>>> import numpy as np
>>> import numpy.linalg as la
>>> np.set_printoptions(precision=1, suppress=True, linewidth=140, floatmode="fixed")
>>> A = np.array([[-0.2, 0.1, -0.9],
...     [0.0, -0.1, 1.5],
...     [-0.6, 1.6, 1.0],
...     [0.8, -1.8, 1.9],
...     [-0.9, 2.0, -0.1],
...     [-1.5, 2.6, 1.0],
...     [0.0, 0.3, 0.4],
...     [-1.7, 3.5, 0.8],
...     [0.0, 0.2, 1.0],
...     [-0.1, 0.1, 1.6],
...     [0.2, -0.7, 0.5],
...     [-1.2, 2.3, 0.9],
...     [0.5, -1.0, 0.2],
...     [0.6, -1.1, -0.1]])
>>> Ac = A - A.mean(axis=0)
>>> Uu, sig, Vh = la.svd(Ac, full_matrices=False)
>>> np.abs(Vh[0]).argmax()
np.int64(1)
>>> np.round(Ac.mean(axis=0), 1) + 0
array([0.0, 0.0, 0.0])
>>> np.abs(Uu[:, 0]).argmax()
np.int64(7)
>>> F = np.loadtxt("data.csv", delimiter=",")
>>> F
array([[ 2.3, -2.0, -1.0,  2.0, -2.0],
       [-1.0, -0.7,  0.0,  2.0,  2.0],
       [-1.0, -2.0,  1.3,  2.0, -1.0],
       [ 2.0,  2.0,  2.0, -0.7,  0.0],
       [ 2.0, -2.0, -1.0,  2.0, -1.7]])
>>> np.abs(la.svd(F)[2][-1])
array([0.3, 0.7, 0.2, 0.5, 0.4])
>>> feats = np.load("run2.npy")
>>> feats
array([[ 0,  1,  0,  0,  7],
       [-1,  0,  1, -2,  0],
       [ 0, -1,  0,  0,  5],
       [ 0,  2,  0,  0,  0],
       [-7,  0, -5,  0,  0]])
>>> # antisymmetric, zero diagonal
>>> try:
...     la.inv(feats)
... except la.LinAlgError as e:
...     print(repr(e))
... 
LinAlgError('Singular matrix')
>>> np.round(feats @ la.pinv(feats) @ feats, 1) + 0
array([[ 0.0,  1.0,  0.0,  0.0,  7.0],
       [-1.0,  0.0,  1.0, -2.0,  0.0],
       [ 0.0, -1.0,  0.0,  0.0,  5.0],
       [ 0.0,  2.0,  0.0,  0.0,  0.0],
       [-7.0,  0.0, -5.0,  0.0,  0.0]])
>>> blk = np.stack([feats, -1 * feats, feats[::-1]])
>>> la.matrix_rank(blk)
array([4, 4, 4])
>>> la.matrix_rank(blk.reshape(3, -1))
np.int64(2)
>>> X = np.diag(np.array([-2, -2, 2, -2]))
>>> X
array([[-2,  0,  0,  0],
       [ 0, -2,  0,  0],
       [ 0,  0,  2,  0],
       [ 0,  0,  0, -2]])
>>> X[4]
Traceback (most recent call last):
  File "<python-input-22>", line 1, in <module>
    X[4]
    ~^^^
IndexError: index 4 is out of bounds for axis 0 with size 4
>>> X.mean(axis=0)
array([-0.5, -0.5,  0.5, -0.5])
>>> np.zeros(4, 4)
Traceback (most recent call last):
  File "<python-input-24>", line 1, in <module>
    np.zeros(4, 4)
    ~~~~~~~~^^^^^^
TypeError: Cannot interpret '4' as a data type
>>> la.svd(X, compute_uv=False)
array([2.0, 2.0, 2.0, 2.0])
>>> la.rank(X)
Traceback (most recent call last):
  File "<python-input-26>", line 1, in <module>
    la.rank(X)
    ^^^^^^^
AttributeError: module 'numpy.linalg' has no attribute 'rank'
>>> X.sum(axis=1)
array([-2, -2,  2, -2])
>>> round(float(la.norm(X)), 1)
4.0
>>> X.sum(axis=0)
array([-2, -2,  2, -2])
>>> np.all(la.eigvalsh(X) > 0)
np.False_
>>> [round(float(la.det(X[:i, :i])), 2) + 0 for i in range(1, 5)]
[-2.0, 4.0, 8.0, -16.0]
>>> round(float(la.eigvalsh(X).min()), 1)
-2.0
>>> ev, vecs = la.eig(F)
>>> ev
array([-4.3,  0.3,  0.9,  1.3,  2.3])
>>> np.sort(la.eigvals(la.inv(F)))
array([-0.2,  0.4,  0.8,  1.1,  3.3])
>>> np.round(np.prod(ev), 1)
np.float64(-3.7)
>>> ev, vecs = la.eigh(X)
>>> x = np.array([-2, -3, -3, 2])
>>> vecs * np.maximum(ev, 0) @ vecs.T
array([[0.0, 0.0, 0.0, 0.0],
       [0.0, 0.0, 0.0, 0.0],
       [0.0, 0.0, 2.0, 0.0],
       [0.0, 0.0, 0.0, 0.0]])
>>> x @ X @ x
np.int64(-16)
>>> vecs * np.abs(ev) @ vecs.T
array([[2.0, 0.0, 0.0, 0.0],
       [0.0, 2.0, 0.0, 0.0],
       [0.0, 0.0, 2.0, 0.0],
       [0.0, 0.0, 0.0, 2.0]])
>>> Q = X.astype(float).copy()
>>> for j in range(4):
...     Q[:, j] -= Q[:, :j] @ (Q[:, :j].T @ Q[:, j])
...     Q[:, j] /= la.norm(Q[:, j])
... 
>>> Q
array([[-1.0,  0.0,  0.0,  0.0],
       [ 0.0, -1.0,  0.0,  0.0],
       [ 0.0,  0.0,  1.0,  0.0],
       [ 0.0,  0.0,  0.0, -1.0]])
>>> Q.T @ Q
array([[1.0, 0.0, 0.0, 0.0],
       [0.0, 1.0, 0.0, 0.0],
       [0.0, 0.0, 1.0, 0.0],
       [0.0, 0.0, 0.0, 1.0]])
>>> W0 = np.array([[-3, 2, 2, 0],
...     [-3, -1, 1, -3],
...     [-6, -3, 0, -5],
...     [-4, -2, -1, -4],
...     [-7, -1, -3, -1],
...     [-7, -1, -5, -2],
...     [-5, -2, -6, 0],
...     [-7, -2, -7, -2],
...     [-6, -1, -10, -5],
...     [-4, 0, -10, -4],
...     [-4, 1, -9, -1],
...     [-4, 0, -7, 0],
...     [-4, 3, -6, 3],
...     [-2, 0, -3, 0],
...     [-1, 1, -2, 1]])
>>> z = W0[:, 1] > np.median(W0[:, 1])
>>> u = W0[z].mean(axis=0) - W0[~z].mean(axis=0)
>>> u
array([ 2.5,  2.6, -1.1,  2.6])
>>> np.argsort(-np.abs(u).round(6), kind="stable")
array([1, 3, 0, 2])
>>> Ac = W0 - W0.mean(axis=1)
Traceback (most recent call last):
  File "<python-input-51>", line 1, in <module>
    Ac = W0 - W0.mean(axis=1)
         ~~~^~~~~~~~~~~~~~~~~
ValueError: operands could not be broadcast together with shapes (15,4) (15,) 
>>> Ac = W0 - W0.mean(axis=0)
>>> Uu, sig, Vh = la.svd(Ac, full_matrices=False)
>>> np.abs(Vh[-1])
array([0.4, 0.8, 0.1, 0.4])
>>> np.abs(Vh[0]).argmax()
np.int64(2)
>>> sig
array([14.8, 10.6,  5.6,  3.3])
>>> np.searchsorted(np.cumsum(sig ** 2) / (sig ** 2).sum(), 0.9) + 1
np.int64(3)
>>> d = la.norm(W0[:, None] - W0[None], axis=-1)
>>> la.norm(W0, axis=1)
array([ 4.1,  4.5,  8.4,  6.1,  7.7,  8.9,  8.1, 10.3, 12.7, 11.5,  9.9,  8.1,  8.4,  3.6,  2.6])
>>> (d + 1e9 * np.eye(15)).round(6).argmin(axis=1)
array([ 1,  3,  3,  1,  5,  4, 11,  5,  9,  8, 11,  6, 11, 14, 13])
>>> d.mean(axis=1).argmax()
np.int64(0)
>>> d[2].round(6).argsort(kind="stable")[:4]
array([2, 3, 1, 4])
>>> A2 = np.c_[W0[:, :2] @ np.array([[0, 1], [3, 2]]), np.array([0, -3, 2, -2, 0, 0, -3, 2, -2, 3, 2, 2, 0, 1, 0])]
>>> A2
array([[  6,   1,   0],
       [ -3,  -5,  -3],
       [ -9, -12,   2],
       [ -6,  -8,  -2],
       [ -3,  -9,   0],
       [ -3,  -9,   0],
       [ -6,  -9,  -3],
       [ -6, -11,   2],
       [ -3,  -8,  -2],
       [  0,  -4,   3],
       [  3,  -2,   2],
       [  0,  -4,   2],
       [  9,   2,   0],
       [  0,  -2,   1],
       [  3,   1,   0]])
>>> la.norm(la.qr(W0)[0].T @ A2, axis=0) ** 2 / ((A2 ** 2).sum(axis=0) + 1e-12)
array([1.0, 1.0, 0.1])
>>> M = np.load("layer5.npy")
>>> M
array([[ 1,  3,  1, -3,  3],
       [-2,  1, -1, -1,  0]])
>>> la.svd(M, compute_uv=False)
array([5.4, 2.6])
>>> la.matrix_rank(M)
np.int64(2)
>>> M - M[0]
array([[ 0,  0,  0,  0,  0],
       [-3, -2, -2,  2, -3]])
>>> M.shape
(2, 5)
>>> M.mean(axis=0)
array([-0.5,  2.0,  0.0, -2.0,  1.5])
>>> np.count_nonzero(M)
np.int64(9)
>>> np.abs(M).max()
np.int64(3)
>>> M[:, 5]
Traceback (most recent call last):
  File "<python-input-75>", line 1, in <module>
    M[:, 5]
    ~^^^^^^
IndexError: index 5 is out of bounds for axis 1 with size 5
>>> round(float(la.norm(M)), 1)
6.0
>>> x = np.array([-2, 2, -2, 0, 0])
>>> M @ x
array([2, 8])
>>> M @ np.eye(5)[4]
array([3.0, 0.0])
>>> np.einsum("ij,j->i", M, x)
array([2, 8])
>>> la.norm(M @ x) <= la.norm(M, 2) * la.norm(x) + 1e-9
np.True_
>>> (M @ x).argmax()
np.int64(1)
>>> M @ np.ones(5)
array([ 5.0, -3.0])
>>> np.sign((M @ x).round(6))
array([1, 1])
>>> x @ M
Traceback (most recent call last):
  File "<python-input-85>", line 1, in <module>
    x @ M
    ~~^~~
ValueError: matmul: Input operand 1 has a mismatch in its core dimension 0, with gufunc signature (n?,k),(k,m?)->(n?,m?) (size 2 is different from 5)
>>> J = np.load("out8.npy")
>>> J
array([[-7,  6,  0,  0],
       [ 6,  7,  0,  0],
       [ 0,  0, -7,  6],
       [ 0,  0,  6,  7]])
>>> ev, vecs = la.eig(J)
>>> np.sort(la.eigvals(J.T))
array([-9.2, -9.2,  9.2,  9.2])
>>> np.prod(ev)
np.float64(7225.0)
>>> np.sort(la.eigvals(la.inv(J)))
array([-0.1, -0.1,  0.1,  0.1])
>>> ev
array([-9.2,  9.2, -9.2,  9.2])
